% python3 -q
>>> import numpy as np
>>> np.set_printoptions(precision=2, suppress=True, linewidth=140)
>>> mat = np.load("mat.npy")
>>> mat
array([[ -0.28, -11.94,   6.96,   4.49,   7.83,  10.56],
       [  5.29,   0.37,  -2.55,  -7.93,  -3.56,   1.83],
       [  2.55, -18.02,  10.35,   1.63,   9.85,  17.04],
       [ -4.78, -10.58,   8.55,  11.  ,   9.81,   7.65],
       [-11.16,   5.69,   0.7 ,  15.  ,   3.06,  -9.78],
       [-14.02,   5.18,   2.82,  19.4 ,   4.39, -10.89],
       [ -1.22,  -9.17,   5.72,   4.96,   6.95,   7.61],
       [-16.05,   2.54,   5.34,  23.56,   8.09,  -9.35],
       [ -1.9 ,   5.39,  -2.08,   0.62,  -2.39,  -5.41],
       [ -9.79,   0.06,   4.41,  15.39,   5.89,  -4.31],
       [  7.9 ,   0.25,  -3.55, -12.8 ,  -5.13,   2.91],
       [ 13.01,  -6.49,  -1.83, -18.44,  -3.46,  11.48],
       [-18.72,   6.51,   3.91,  26.06,   6.82, -13.92],
       [  5.41, -10.57,   3.93,  -5.1 ,   3.45,  11.58],
       [-12.22,  -3.53,   6.96,  20.13,   8.84,  -2.71],
       [ -4.61,  -2.06,   3.49,   7.21,   4.05,   0.64],
       [ 11.43,   2.28,  -6.07, -19.  ,  -8.29,   3.19],
       [-12.24,   8.33,  -0.47,  15.34,   1.83, -12.76],
       [ -6.21,  16.02,  -7.42,   3.98,  -8.07, -17.55]])
>>> lab = mat[:, 3] > np.median(mat[:, 3])
>>> r0 = mat[lab].mean(axis=0) - mat[~lab].mean(axis=0)
>>> np.argsort(-np.abs(r0).round(6), kind="stable")
array([3, 0, 5, 4, 1, 2])
>>> np.round((((mat - mat.mean(axis=0)) @ r0 > 0) == lab).mean(), 2)
np.float64(0.95)
>>> cov = np.cov(mat, rowvar=False)
>>> round(np.corrcoef(mat[:, 2], mat[:, 1])[0, 1], 2)
np.float64(-0.69)
>>> np.corrcoef(mat.T)
array([[ 1.  , -0.43, -0.35, -0.98, -0.53,  0.73],
       [-0.43,  1.  , -0.69,  0.25, -0.53, -0.93],
       [-0.35, -0.69,  1.  ,  0.52,  0.98,  0.38],
       [-0.98,  0.25,  0.52,  1.  ,  0.69, -0.59],
       [-0.53, -0.53,  0.98,  0.69,  1.  ,  0.18],
       [ 0.73, -0.93,  0.38, -0.59,  0.18,  1.  ]])
>>> np.linalg.eigvalsh(cov)[::-1]
array([348.92, 157.02,   0.12,   0.09,   0.03,   0.02])
>>> np.argsort(-mat.std(axis=0).round(6), kind="stable")
array([3, 5, 0, 1, 4, 2])
>>> np.median(mat, axis=0)
array([-4.61,  0.25,  3.49,  4.96,  4.05,  0.64])
>>> Xs = (mat - mat.mean(axis=0)) / mat.std(axis=0)
>>> np.argwhere(np.abs(Xs) > 2)
array([[ 2,  1],
       [18,  1]])
>>> Xs.std(axis=0)
array([1., 1., 1., 1., 1., 1.])
>>> coef = np.linalg.lstsq(np.delete(Xs, 1, axis=1), Xs[:, 1])[0]
>>> round(float(1 - np.var(Xs[:, 1] - np.delete(Xs, 1, axis=1) @ coef)), 2)
1.0
>>> np.abs(coef).argmax()
np.int64(4)
>>> A = np.load("test10.npy")
>>> A
array([[ 1, -2,  4, -8],
       [ 1, -1,  1, -1],
       [ 1,  0,  0,  0]])
>>> np.linalg.norm(A, axis=0)
array([1.73, 2.24, 4.12, 8.06])
>>> round(float(np.linalg.norm(A[1] - A[2])), 2)
1.73
>>> np.round(np.linalg.norm(A) ** 2 / np.linalg.norm(A, 2) ** 2, 2)
np.float64(1.03)
>>> np.linalg.norm(A, axis=1)
array([9.22, 2.  , 1.  ])
>>> np.round(np.linalg.norm(A, 2), 2)
np.float64(9.37)
>>> np.round(np.linalg.norm(A, 1), 2), np.round(np.linalg.norm(A, np.inf), 2)
(np.float64(9.0), np.float64(15.0))
>>> np.linalg.norm(A, axis=1).argmax()
np.int64(0)
>>> x = np.array([-5, 4, 4, 7])
>>> h = np.maximum(A @ x, 0)
>>> np.flatnonzero(h > 1e-9)
array([], dtype=int64)
>>> np.maximum(A @ x, 0) - np.maximum(-A @ x, 0)
array([-53, -12,  -5])
>>> np.maximum(A @ (3 * x), 0)
array([0, 0, 0])
>>> h
array([0, 0, 0])
>>> r0 = np.array([9, 1, 5])
>>> np.array([np.convolve(row, r0, "same") for row in A])
array([[-17,  39, -78,  12],
       [ -8,  13, -13,   4],
       [  1,   5,   0,   0]])
>>> np.convolve(A[0], r0)
array([  9, -17,  39, -78,  12, -40])
>>> np.cross(A[0, :3], A[1, :3])
array([2, 3, 1])
>>> def softmax(z):
...     e = np.exp(z - z.max(axis=-1, keepdims=True))
...     return e / e.sum(axis=-1, keepdims=True)
... 
>>> softmax(A[2])
array([0.48, 0.17, 0.17, 0.17])
>>> softmax(A[2] + 3)
array([0.48, 0.17, 0.17, 0.17])
>>> S = A @ A.T / np.sqrt(4)
>>> np.round(softmax(S), 2) + 0
array([[1.  , 0.  , 0.  ],
       [1.  , 0.  , 0.  ],
       [0.33, 0.33, 0.33]])
>>> softmax(S).round(6).argmax(axis=1)
array([0, 0, 0])
>>> r0, g = A[0], A[1]
>>> r0 @ r0
np.int64(85)
>>> r0 @ g
np.int64(15)
>>> p = (r0 @ g) / (r0 @ r0) * r0
>>> p
array([ 0.18, -0.35,  0.71, -1.41])
>>> np.outer(r0, g)
array([[ 1, -1,  1, -1],
       [-2,  2, -2,  2],
       [ 4, -4,  4, -4],
       [-8,  8, -8,  8]])
>>> round(float((g - p) @ r0), 2)
-0.0
>>> g - p
array([ 0.82, -0.65,  0.29,  0.41])
>>> round(float(np.linalg.norm(r0 + g) ** 2 + np.linalg.norm(r0 - g) ** 2), 2)
178.0
>>> m1 = np.array([[-2.39, 3.17, -1.79],
...     [-2.38, -0.19, 0.9],
...     [-3.62, 4.8, -2.71],
...     [-4.03, 4.2, -2.08],
...     [-3.6, 4.79, -2.69],
...     [-3.56, 4.78, -2.66],
...     [-3.98, 4.22, -2.07],
...     [-0.41, -0.53, 0.61],
...     [-2.4, -0.17, 0.93],
...     [-0.38, -0.59, 0.56],
...     [-3.64, 1.43, 0.0]])
>>> m1
array([[-2.39,  3.17, -1.79],
       [-2.38, -0.19,  0.9 ],
       [-3.62,  4.8 , -2.71],
       [-4.03,  4.2 , -2.08],
       [-3.6 ,  4.79, -2.69],
       [-3.56,  4.78, -2.66],
       [-3.98,  4.22, -2.07],
       [-0.41, -0.53,  0.61],
       [-2.4 , -0.17,  0.93],
       [-0.38, -0.59,  0.56],
       [-3.64,  1.43,  0.  ]])
>>> x = np.array([7, -6, -8])
>>> rhs = m1 @ x
>>> np.linalg.solve(m1.T @ m1, m1.T @ rhs)
array([ 7., -6., -8.])
>>> np.round(np.linalg.pinv(m1) @ m1, 2) + 0
array([[1., 0., 0.],
       [0., 1., 0.],
       [0., 0., 1.]])
>>> np.linalg.lstsq(m1, rhs)[0]
array([ 7., -6., -8.])
>>> rng = np.random.default_rng(23)
>>> rhs = rhs + 0.3 * rng.normal(size=11)
>>> rhs
array([-21.26, -22.65, -32.48, -37.47, -32.29, -32.96, -36.35,  -4.39, -22.97,  -3.35, -33.97])
>>> coef, *_ = np.linalg.lstsq(m1, rhs)
>>> coef
array([ 6.85, -6.3 , -8.26])
>>> A2 = np.c_[m1[:, :1] @ np.array([[1]]), np.array([-3, 3, -1, 2, -3, -1, 3, 1, -2, 2, 3])]
>>> A2
array([[-2.39, -3.  ],
       [-2.38,  3.  ],
       [-3.62, -1.  ],
       [-4.03,  2.  ],
       [-3.6 , -3.  ],
       [-3.56, -1.  ],
       [-3.98,  3.  ],
       [-0.41,  1.  ],
       [-2.4 , -2.  ],
       [-0.38,  2.  ],
       [-3.64,  3.  ]])
>>> np.round(np.linalg.lstsq(m1, A2[:, 0])[0], 2) + 0
array([1., 0., 0.])
>>> np.linalg.norm(np.linalg.qr(m1)[0].T @ A2, axis=0) ** 2 / ((A2 ** 2).sum(axis=0) + 1e-12)
array([1.  , 0.26])
>>> Xs = (m1 - m1.mean(axis=0)) / m1.std(axis=0)
>>> Xs.std(axis=0)
array([1., 1., 1.])
>>> coef = np.linalg.lstsq(np.delete(Xs, 1, axis=1), Xs[:, 1])[0]
>>> coef
array([-0.22, -0.83])
>>> np.round(1 - np.var(Xs[:, 1] - np.delete(Xs, 1, axis=1) @ coef), 2)
np.float64(1.0)
>>> np.abs(coef).argmax()
np.int64(1)
>>> d = np.linalg.norm(m1[:, None] - m1[None], axis=-1)
>>> np.linalg.norm(m1 - m1.mean(axis=0), axis=1)
array([1.19, 3.2 , 3.1 , 2.48, 3.08, 3.04, 2.47, 4.06, 3.2 , 4.1 , 1.62])
>>> d[4].round(6).argsort(kind="stable")[:4]
array([4, 2, 5, 6])
>>> d[:5, :5]
array([[0.  , 4.3 , 2.24, 1.96, 2.21],
       [4.3 , 0.  , 6.28, 5.56, 6.26],
       [2.24, 6.28, 0.  , 0.96, 0.03],
       [1.96, 5.56, 0.96, 0.  , 0.95],
       [2.21, 6.26, 0.03, 0.95, 0.  ]])
>>> (d + 1e9 * np.eye(11)).round(6).argmin(axis=1)
array([6, 8, 4, 6, 2, 4, 3, 9, 1, 7, 8])
>>> np.linalg.matrix_rank(d ** 2)
np.int64(5)
>>> round(np.log10(np.linalg.cond(m1)))
2
>>> [round(float(x), 2) for x in np.linalg.svd(m1, compute_uv=False)[:3]]
[15.36, 4.31, 0.07]
>>> np.abs(np.linalg.svd(m1)[2][-1])
array([0.24, 0.61, 0.76])
>>> arr = np.loadtxt("m.csv", delimiter=",")
>>> arr
array([[ 0.71,  0.  ,  0.  ,  0.  , -0.71,  0.  ],
       [ 0.  ,  1.  ,  0.  ,  0.  ,  0.  ,  0.  ],
       [ 0.  ,  0.  ,  1.  ,  0.  ,  0.  ,  0.  ],
       [ 0.  ,  0.  ,  0.  ,  1.  ,  0.  ,  0.  ],
       [ 0.71,  0.  ,  0.  ,  0.  ,  0.71,  0.  ],
       [ 0.  ,  0.  ,  0.  ,  0.  ,  0.  ,  1.  ]])
>>> x = np.array([8, -2, 2, 4, 0, 0])
>>> rhs = mat @ x
>>> np.round(np.linalg.pinv(mat) @ mat, 2) + 0
array([[1., 0., 0., 0., 0., 0.],
       [0., 1., 0., 0., 0., 0.],
       [0., 0., 1., 0., 0., 0.],
       [0., 0., 0., 1., 0., 0.],
       [0., 0., 0., 0., 1., 0.],
       [0., 0., 0., 0., 0., 1.]])
>>> rhs = rhs + 0.1 * rng.normal(size=19)
>>> rhs
array([ 53.47,   4.73,  83.81,  43.96, -39.28, -39.35,  39.81, -28.59, -27.63,  -8.09,   4.36,  39.58, -50.71,  51.75,   3.75,   3.19,
        -1.34, -54.16, -80.36])
>>> coef, *_ = np.linalg.lstsq(mat, rhs)
>>> np.round(mat.T @ (rhs - mat @ coef), 2) + 0
array([0., 0., 0., 0., 0., 0.])
>>> coef
array([ 7.93, -1.96,  2.07,  4.04, -0.18,  0.11])
>>> np.linalg.pinv(arr)
array([[ 0.71,  0.  ,  0.  ,  0.  ,  0.71,  0.  ],
       [ 0.  ,  1.  ,  0.  ,  0.  ,  0.  ,  0.  ],
       [ 0.  ,  0.  ,  1.  ,  0.  ,  0.  ,  0.  ],
       [ 0.  ,  0.  ,  0.  ,  1.  ,  0.  ,  0.  ],
       [-0.71,  0.  ,  0.  ,  0.  ,  0.71,  0.  ],
       [ 0.  ,  0.  ,  0.  ,  0.  ,  0.  ,  1.  ]])
>>> arr[:, 4] @ arr[:, 1]
np.float64(0.0)
>>> x = np.array([-3, 2, 1, 0, -2, 2])
>>> np.sort(np.abs(np.degrees(np.angle(np.linalg.eigvals(arr)))))
array([ 0.,  0.,  0.,  0., 45., 45.])
>>> O, R = np.linalg.qr(arr)
>>> O.shape, R.shape
((6, 6), (6, 6))
>>> np.allclose(R.T @ R, arr.T @ arr)
True
>>> np.trace(O @ O.T)
np.float64(6.0)
>>> R.round(2) + 0
array([[-1.,  0.,  0.,  0.,  0.,  0.],
       [ 0.,  1.,  0.,  0.,  0.,  0.],
       [ 0.,  0.,  1.,  0.,  0.,  0.],
       [ 0.,  0.,  0.,  1.,  0.,  0.],
       [ 0.,  0.,  0.,  0.,  1.,  0.],
       [ 0.,  0.,  0.,  0.,  0.,  1.]])
>>> np.abs(np.diag(R))
array([1., 1., 1., 1., 1., 1.])
>>> abs(R[0, 0]), round(float(np.linalg.norm(arr[:, 0])), 2)
(np.float64(1.0), 1.0)
>>> O @ R
array([[ 0.71,  0.  ,  0.  ,  0.  , -0.71,  0.  ],
       [ 0.  ,  1.  ,  0.  ,  0.  ,  0.  ,  0.  ],
       [ 0.  ,  0.  ,  1.  ,  0.  ,  0.  ,  0.  ],
       [ 0.  ,  0.  ,  0.  ,  1.  ,  0.  ,  0.  ],
       [ 0.71,  0.  ,  0.  ,  0.  ,  0.71,  0.  ],
       [ 0.  ,  0.  ,  0.  ,  0.  ,  0.  ,  1.  ]])
>>> U, sigma, VT = np.linalg.svd(arr, full_matrices=False)
>>> np.round(U.T @ U, 2) + 0
array([[1., 0., 0., 0., 0., 0.],
       [0., 1., 0., 0., 0., 0.],
       [0., 0., 1., 0., 0., 0.],
       [0., 0., 0., 1., 0., 0.],
       [0., 0., 0., 0., 1., 0.],
       [0., 0., 0., 0., 0., 1.]])
>>> np.allclose(U * sigma @ VT, arr)
True
>>> U.shape, sigma.shape, VT.shape
((6, 6), (6,), (6, 6))
>>> np.round(U.T @ arr @ VT.T, 2) + 0
array([[1., 0., 0., 0., 0., 0.],
       [0., 1., 0., 0., 0., 0.],
       [0., 0., 1., 0., 0., 0.],
       [0., 0., 0., 1., 0., 0.],
       [0., 0., 0., 0., 1., 0.],
       [0., 0., 0., 0., 0., 1.]])
>>> round(float(np.sqrt((sigma ** 2).sum())), 2), round(np.linalg.norm(arr), 2)
(2.45, np.float64(2.45))
>>> (sigma > 1e-8).sum()
np.int64(6)
>>> F = np.loadtxt("x.csv", delimiter=",")
>>> F
array([[ 0.,  1.,  0.,  0., -3.,  0.,  0.],
       [ 3.,  0.,  0.,  0.,  0.,  0.,  0.],
       [ 0.,  2.,  0.,  0.,  0.,  0.,  0.],
       [ 0.,  0.,  0., -1.,  0.,  0.,  0.],
       [ 0.,  0.,  0.,  1., -3.,  0.,  0.],
       [ 0.,  0.,  0.,  0.,  0., -3.,  0.]])
>>> # column 6 repeats column 2
>>> U, sigma = np.linalg.svd(F)
Traceback (most recent call last):
  File "<python-input-117>", line 1, in <module>
    U, sigma = np.linalg.svd(F)
    ^^^^^^^^
ValueError: too many values to unpack (expected 2)
>>> U, sigma, VT = np.linalg.svd(F, full_matrices=False)
>>> np.round(sigma / sigma[0], 2) + 0
array([1.  , 0.69, 0.69, 0.48, 0.27, 0.  ])
>>> np.round(U.T @ F @ VT.T, 2) + 0
array([[4.38, 0.  , 0.  , 0.  , 0.  , 0.  ],
       [0.  , 3.  , 0.  , 0.  , 0.  , 0.  ],
       [0.  , 0.  , 3.  , 0.  , 0.  , 0.  ],
       [0.  , 0.  , 0.  , 2.12, 0.  , 0.  ],
       [0.  , 0.  , 0.  , 0.  , 1.17, 0.  ],
       [0.  , 0.  , 0.  , 0.  , 0.  , 0.  ]])
>>> np.allclose(U * sigma @ VT, F)
True
>>> np.abs(U[:, 0]).round(6).argmax()
np.int64(0)
>>> np.round(np.abs(VT[0]), 2) + 0
array([0.  , 0.2 , 0.  , 0.17, 0.96, 0.  , 0.  ])
>>> sigma.round(2) + 0
array([4.38, 3.  , 3.  , 2.12, 1.17, 0.  ])
>>> (sigma > 1e-8).sum()
np.int64(5)
>>> round(np.sqrt((sigma ** 2).sum()), 2), round(np.linalg.norm(F), 2)
(np.float64(6.56), np.float64(6.56))
>>> np.round(U.T @ U, 2) + 0
array([[1., 0., 0., 0., 0., 0.],
       [0., 1., 0., 0., 0., 0.],
       [0., 0., 1., 0., 0., 0.],
       [0., 0., 0., 1., 0., 0.],
       [0., 0., 0., 0., 1., 0.],
       [0., 0., 0., 0., 0., 1.]])
>>> A2 = F + rng.integers(-2, 3, (6, 5)) @ rng.integers(-2, 3, (5, 7))
>>> A2
array([[ -7.,   2.,  -2.,   2.,  -1.,  -1.,   0.],
       [  6.,   1.,   4.,   0.,   1.,   1.,   3.],
       [ -5.,  -1.,   0.,  -4.,  -1.,   1.,  -3.],
       [  4.,  -1.,   5.,  -4.,  -3.,   1.,   2.],
       [ -5.,  -7.,  -4.,  -3.,   3.,   7.,  -2.],
       [-10.,  -4.,   2.,  -2.,   1.,   1.,   6.]])
>>> A2 - F
array([[ -7.,   1.,  -2.,   2.,   2.,  -1.,   0.],
       [  3.,   1.,   4.,   0.,   1.,   1.,   3.],
       [ -5.,  -3.,   0.,  -4.,  -1.,   1.,  -3.],
       [  4.,  -1.,   5.,  -3.,  -3.,   1.,   2.],
       [ -5.,  -7.,  -4.,  -4.,   6.,   7.,  -2.],
       [-10.,  -4.,   2.,  -2.,   1.,   4.,   6.]])
>>> np.round(np.linalg.svd(A2 - F, compute_uv=False), 2) + 0
array([18.6 , 10.71,  9.66,  6.28,  2.17,  0.  ])
>>> np.linalg.matrix_rank(A2 - F, tol=1e-8)
np.int64(5)
>>> W0 = np.array([[3, 0, 0, 0, 0],
...     [0, 2, 0, 0, 0],
...     [0, 0, 0, 0, 0],
...     [0, 0, 0, 2, 0],
...     [0, 0, 0, 0, 2]])
>>> W0
array([[3, 0, 0, 0, 0],
       [0, 2, 0, 0, 0],
       [0, 0, 0, 0, 0],
       [0, 0, 0, 2, 0],
       [0, 0, 0, 0, 2]])
>>> # 5 groups of indices that never mix
>>> ev, vecs = np.linalg.eigh(W0)
>>> vecs.T @ vecs
array([[1., 0., 0., 0., 0.],
       [0., 1., 0., 0., 0.],
       [0., 0., 1., 0., 0.],
       [0., 0., 0., 1., 0.],
       [0., 0., 0., 0., 1.]])
>>> np.abs(vecs[:, -1]).round(6).argmax()
np.int64(0)
>>> ev
array([0., 2., 2., 2., 3.])
